% ipython --no-banner

In [1]: import numpy as np

In [2]: from numpy import linalg as LA

In [3]: np.set_printoptions(precision=3, suppress=True, linewidth=200, legacy="1.25")

In [4]: W0 = np.array([[7, 5, 5, 2], [2, 7, 5, 5], [5, 2, 7, 5], [5, 5, 2, 7]])

In [5]: np.round(LA.det(W0.T), 3)
Out[5]: 1235.0

In [6]: LA.eigvals(W0)
Out[6]: array([19.+0.j,  2.+3.j,  2.-3.j,  5.+0.j])

In [7]: round(LA.det(W0[::-1]), 3)
Out[7]: 1235.0

In [8]: np.poly(W0)
Out[8]: array([   1.,  -28.,  204., -692., 1235.])

In [9]: np.einsum("ij,ji->", W0, W0)
Out[9]: 376

In [10]: Q, R = LA.qr(W0)

In [11]: np.round(Q.T @ Q, 3) + 0
Out[11]: 
array([[1., 0., 0., 0.],
       [0., 1., 0., 0.],
       [0., 0., 1., 0.],
       [0., 0., 0., 1.]])

In [12]: rng = np.random.default_rng(37)

In [13]: lab = rng.permutation(4)

In [14]: other = W0[:, lab] * rng.choice([-1, 1], 4)

In [15]: other
Out[15]: 
array([[ 5, -7, -5,  2],
       [ 7, -2, -5,  5],
       [ 2, -5, -7,  5],
       [ 5, -5, -2,  7]])

In [16]: Uu, _, Vt = LA.svd(W0.T @ other)

In [17]: lab
Out[17]: array([1, 0, 2, 3])

In [18]: u = np.array([3, 3, 1, 2])

In [19]: other = W0 + np.outer(u, np.eye(4)[2])

In [20]: LA.matrix_rank(LA.inv(other) - LA.inv(W0), tol=1e-8)
Out[20]: 1

In [21]: Q, evecs = LA.qr(W0[:, :1])[0], LA.qr(W0[:, 1:])[0]

In [22]: s = LA.svd(Q.T @ evecs, compute_uv=False)

In [23]: round(float(LA.norm(Q @ Q.T - evecs @ evecs.T, 2)), 3)
Out[23]: 1.0

In [24]: print(s)
[0.896]

In [25]: print(np.degrees(np.arccos(s.clip(0, 1))))
[26.387]

In [26]: u = np.array([2, -1, 2, 2])

In [27]: arr = -1 * np.eye(4) + np.outer(u, u)

In [28]: arr
Out[28]: 
array([[ 3., -2.,  4.,  4.],
       [-2.,  0., -2., -2.],
       [ 4., -2.,  3.,  4.],
       [ 4., -2.,  4.,  3.]])

In [29]: # equal to its transpose

In [30]: other = arr / LA.norm(arr, axis=1, keepdims=True)

In [31]: C2 = other @ other.T

In [32]: (np.abs(C2) > 0.9).astype(int)
Out[32]: 
array([[1, 1, 1, 1],
       [1, 1, 1, 1],
       [1, 1, 1, 1],
       [1, 1, 1, 1]])

In [33]: LA.norm(other, axis=1)
Out[33]: array([1., 1., 1., 1.])

In [34]: (C2 - 2 * np.eye(4)).round(6).argmax(axis=1)
Out[34]: array([2, 0, 0, 0])

In [35]: np.argwhere(np.triu(np.abs(C2) > 0.95, 1))
Out[35]: 
array([[0, 2],
       [0, 3],
       [2, 3]])

In [36]: np.sort(np.abs(LA.eigvals(arr)))
Out[36]: array([ 1.,  1.,  1., 12.])

In [37]: print(np.allclose(arr, arr.T))
True

In [38]: arr @ arr
Out[38]: 
array([[ 45., -22.,  44.,  44.],
       [-22.,  12., -22., -22.],
       [ 44., -22.,  45.,  44.],
       [ 44., -22.,  44.,  45.]])

In [39]: (arr + arr.T) / 2
Out[39]: 
array([[ 3., -2.,  4.,  4.],
       [-2.,  0., -2., -2.],
       [ 4., -2.,  3.,  4.],
       [ 4., -2.,  4.,  3.]])
